$ python -q
>>> import numpy as np
>>> import numpy.linalg as la
>>> np.set_printoptions(precision=3, suppress=True, linewidth=160, sign=" ")
>>> def tidy(a):
...     return np.round(a, 3) + 0
... 
>>> q, _ = la.qr(np.array([[-1.0, 2.1, -0.3, -1.3],
...     [-0.2, 0.0, 0.3, 0.2],
...     [0.5, 1.7, 0.7, 0.8],
...     [1.1, -2.0, 0.0, 0.1],
...     [0.1, 0.7, 0.4, -1.2]]))
>>> K = q @ q.T
>>> tidy(K)
array([[ 0.751, -0.298, -0.067, -0.264,  0.154],
       [-0.298,  0.642, -0.08 , -0.317,  0.184],
       [-0.067, -0.08 ,  0.982, -0.071,  0.041],
       [-0.264, -0.317, -0.071,  0.719,  0.163],
       [ 0.154,  0.184,  0.041,  0.163,  0.905]])
>>> vec = np.array([3, -2, 0, -2, 3])
>>> tidy(K @ vec)
array([ 3.839, -0.994,  0.225, -1.109,  2.482])
>>> tidy(np.eye(5) - K)
array([[ 0.249,  0.298,  0.067,  0.264, -0.154],
       [ 0.298,  0.358,  0.08 ,  0.317, -0.184],
       [ 0.067,  0.08 ,  0.018,  0.071, -0.041],
       [ 0.264,  0.317,  0.071,  0.281, -0.163],
       [-0.154, -0.184, -0.041, -0.163,  0.095]])
>>> tidy((vec - K @ vec) @ (K @ vec))
np.float64(0.0)
>>> Uu, sv, Vh = la.svd(K)
>>> tidy(sv)
array([ 1.,  1.,  1.,  1.,  0.])
>>> np.argmax(sv[:-1] / (sv[1:] + 1e-6)) + 1
np.int64(4)
>>> A2 = Uu[:, :4] @ np.diag(sv[:4]) @ Vh[:4]
>>> tidy(la.norm(K - A2) / la.norm(K))
np.float64(0.0)
>>> evals, vecs = la.eigh(K)
>>> vec = np.array([-3, -1, 1, 2, -2])
>>> tidy(vecs * np.maximum(evals, 0) @ vecs.T)
array([[ 0.751, -0.298, -0.067, -0.264,  0.154],
       [-0.298,  0.642, -0.08 , -0.317,  0.184],
       [-0.067, -0.08 ,  0.982, -0.071,  0.041],
       [-0.264, -0.317, -0.071,  0.719,  0.163],
       [ 0.154,  0.184,  0.041,  0.163,  0.905]])
>>> tidy(vec @ K @ vec / (vec @ vec)), tidy(evals[0]), evals[-1]
(np.float64(0.996), np.float64(0.0), np.float64(1.0))
>>> tidy(vec @ K @ vec)
np.float64(18.918)
>>> tidy(np.kron(np.eye(2, dtype=int), K))
array([[ 0.751, -0.298, -0.067, -0.264,  0.154,  0.   ,  0.   ,  0.   ,  0.   ,  0.   ],
       [-0.298,  0.642, -0.08 , -0.317,  0.184,  0.   ,  0.   ,  0.   ,  0.   ,  0.   ],
       [-0.067, -0.08 ,  0.982, -0.071,  0.041,  0.   ,  0.   ,  0.   ,  0.   ,  0.   ],
       [-0.264, -0.317, -0.071,  0.719,  0.163,  0.   ,  0.   ,  0.   ,  0.   ,  0.   ],
       [ 0.154,  0.184,  0.041,  0.163,  0.905,  0.   ,  0.   ,  0.   ,  0.   ,  0.   ],
       [ 0.   ,  0.   ,  0.   ,  0.   ,  0.   ,  0.751, -0.298, -0.067, -0.264,  0.154],
       [ 0.   ,  0.   ,  0.   ,  0.   ,  0.   , -0.298,  0.642, -0.08 , -0.317,  0.184],
       [ 0.   ,  0.   ,  0.   ,  0.   ,  0.   , -0.067, -0.08 ,  0.982, -0.071,  0.041],
       [ 0.   ,  0.   ,  0.   ,  0.   ,  0.   , -0.264, -0.317, -0.071,  0.719,  0.163],
       [ 0.   ,  0.   ,  0.   ,  0.   ,  0.   ,  0.154,  0.184,  0.041,  0.163,  0.905]])
>>> Uu, sv, Vh = la.svd(K)
>>> vecs = Vh[:(sv > 1e-8).sum()]
>>> rng = np.random.default_rng(7798)
>>> vec = K[0] + -1 * K[2] + rng.integers(2) * np.eye(5)[3]
>>> tidy(vec)
array([ 0.818, -0.219, -1.049,  0.806,  0.113])
>>> np.allclose(vecs.T @ vecs @ vec, vec)
False
>>> tidy(vecs.T @ vecs)
array([[ 0.751, -0.298, -0.067, -0.264,  0.154],
       [-0.298,  0.642, -0.08 , -0.317,  0.184],
       [-0.067, -0.08 ,  0.982, -0.071,  0.041],
       [-0.264, -0.317, -0.071,  0.719,  0.163],
       [ 0.154,  0.184,  0.041,  0.163,  0.905]])
>>> tidy(np.diag(vecs.T @ vecs))
array([ 0.751,  0.642,  0.982,  0.719,  0.905])
>>> C = np.array([[7, 1, 5, 5], [-5, -3, 1, -1], [-8, -5, 3, 0]])
>>> m1 = np.repeat(C, 21 // 3, axis=0)
>>> m1 = m1 + 0.1 * rng.normal(size=m1.shape)
>>> tidy(m1)
array([[ 7.078,  1.057,  4.976,  4.928],
       [ 6.962,  1.018,  4.877,  4.882],
       [ 6.988,  0.836,  5.19 ,  4.933],
       [ 6.918,  1.018,  4.892,  5.218],
       [ 7.177,  1.045,  4.947,  5.185],
       [ 7.131,  0.952,  4.989,  5.094],
       [ 7.085,  0.965,  5.022,  5.12 ],
       [-4.917, -3.146,  0.912, -1.135],
       [-5.019, -3.075,  0.997, -0.806],
       [-4.909, -2.816,  0.914, -0.986],
       [-4.796, -3.007,  0.947, -0.997],
       [-4.79 , -3.1  ,  1.049, -1.092],
       [-4.875, -3.095,  0.947, -1.046],
       [-4.932, -2.813,  1.036, -1.058],
       [-7.916, -5.096,  2.974,  0.105],
       [-8.223, -5.024,  3.012, -0.129],
       [-7.949, -5.013,  3.024, -0.055],
       [-8.007, -4.998,  2.993,  0.077],
       [-8.169, -5.011,  3.077,  0.125],
       [-8.101, -5.101,  2.968,  0.029],
       [-7.922, -5.009,  3.132, -0.143]])
>>> A2 = np.c_[m1[:, :2] @ np.array([[4, 5], [4, 4]]), np.array([-2, 0, -2, 1, 1, 0, 2, -2, -2, 0, 0, 2, -1, 1, 2, 2, 1, 1, -2, -2, -2])]
>>> tidy(A2)
array([[ 32.54 ,  39.619,  -2.   ],
       [ 31.92 ,  38.882,   0.   ],
       [ 31.296,  38.284,  -2.   ],
       [ 31.744,  38.661,   1.   ],
       [ 32.89 ,  40.068,   1.   ],
       [ 32.333,  39.464,   0.   ],
       [ 32.201,  39.286,   2.   ],
       [-32.253, -37.171,  -2.   ],
       [-32.378, -37.397,  -2.   ],
       [-30.9  , -35.809,   0.   ],
       [-31.211, -36.007,   0.   ],
       [-31.558, -36.348,   2.   ],
       [-31.876, -36.751,  -1.   ],
       [-30.982, -35.915,   1.   ],
       [-52.047, -59.963,   2.   ],
       [-52.985, -61.208,   2.   ],
       [-51.845, -59.794,   1.   ],
       [-52.02 , -60.027,   1.   ],
       [-52.723, -60.892,  -2.   ],
       [-52.811, -60.912,  -2.   ],
       [-51.725, -59.647,  -2.   ]])
>>> tidy(la.lstsq(m1, A2[:, 0])[0])
array([ 4.,  4.,  0.,  0.])
>>> la.matrix_rank(A2)
np.int64(3)
>>> C = m1[[3, 4]].astype(float)
>>> for _ in range(3):
...     labels = la.norm(m1[:, None] - C, axis=-1).argmin(axis=1)
...     C = np.array([m1[labels == j].mean(axis=0) for j in range(2)])
... 
>>> labels
array([ 1,  1,  1,  1,  1,  1,  1,  0,  0,  0,  0,  0,  0,  0,  0,  0,  0,  0,  0,  0,  0])
>>> np.abs(C[1] - C[0]).argmax()
np.int64(0)
>>> tidy(C[1] - C[0])
array([ 13.514,   5.006,   2.986,   5.559])
>>> X = np.diag(20 * np.array([3, -1, -2, -1, -2])) + np.array([[0, 0, -1, 2, 0],
...     [3, 1, 2, 2, 2],
...     [3, 3, 3, -1, 1],
...     [-2, 3, 1, -1, 1],
...     [-3, 2, 0, -1, 0]])
>>> X
array([[ 60,   0,  -1,   2,   0],
       [  3, -19,   2,   2,   2],
       [  3,   3, -37,  -1,   1],
       [ -2,   3,   1, -21,   1],
       [ -3,   2,   0,  -1, -40]])
>>> A2 = np.array([[1, 2], [0, 3], [0, 3], [1, -3], [-2, -1]])
>>> la.matrix_rank(X @ A2)
np.int64(2)
>>> A2.T @ X.T
array([[ 62,   1,   0, -25,  76],
       [111, -53, -94,  70,  43]])
>>> labels = rng.permutation(5)
>>> A2 = X[:, labels] * rng.choice([-1, 1], 5)
>>> A2
array([[ -2,   0,   0,  -1, -60],
       [ -2, -19,   2,   2,  -3],
       [  1,   3,   1, -37,  -3],
       [ 21,   3,   1,   1,   2],
       [  1,   2, -40,   0,   3]])
>>> Uu, _, Vh = la.svd(X.T @ A2)
>>> labels
array([ 3,  1,  4,  2,  0])
>>> tidy(la.lstsq(X, A2)[0])
array([[ 0.,  0.,  0.,  0., -1.],
       [ 0.,  1.,  0.,  0.,  0.],
       [ 0.,  0.,  0.,  1.,  0.],
       [-1.,  0.,  0.,  0.,  0.],
       [ 0.,  0.,  1.,  0.,  0.]])
>>> A2 = X / np.sqrt((X ** 2).mean(axis=1, keepdims=True))
>>> tidy(la.norm(A2, axis=1))
array([ 2.236,  2.236,  2.236,  2.236,  2.236])
>>> la.matrix_rank(X - X.mean(axis=1, keepdims=True))
np.int64(4)
>>> tidy(A2[2])
array([ 0.18,  0.18, -2.22, -0.06,  0.06])
>>> proj = np.triu(np.array([[2, -3, -1, -1, 1],
...     [3, -1, 3, 2, -2],
...     [-1, -1, 3, 0, -1],
...     [-1, -1, 1, 2, -2],
...     [-2, -2, -2, 0, 0]]), 1) + np.eye(5)
>>> A2 = proj @ X @ la.inv(proj)
>>> la.matrix_rank(A2)
np.int64(5)
>>> np.trace(A2), np.trace(X)
(np.float64(-57.0), np.int64(-57))
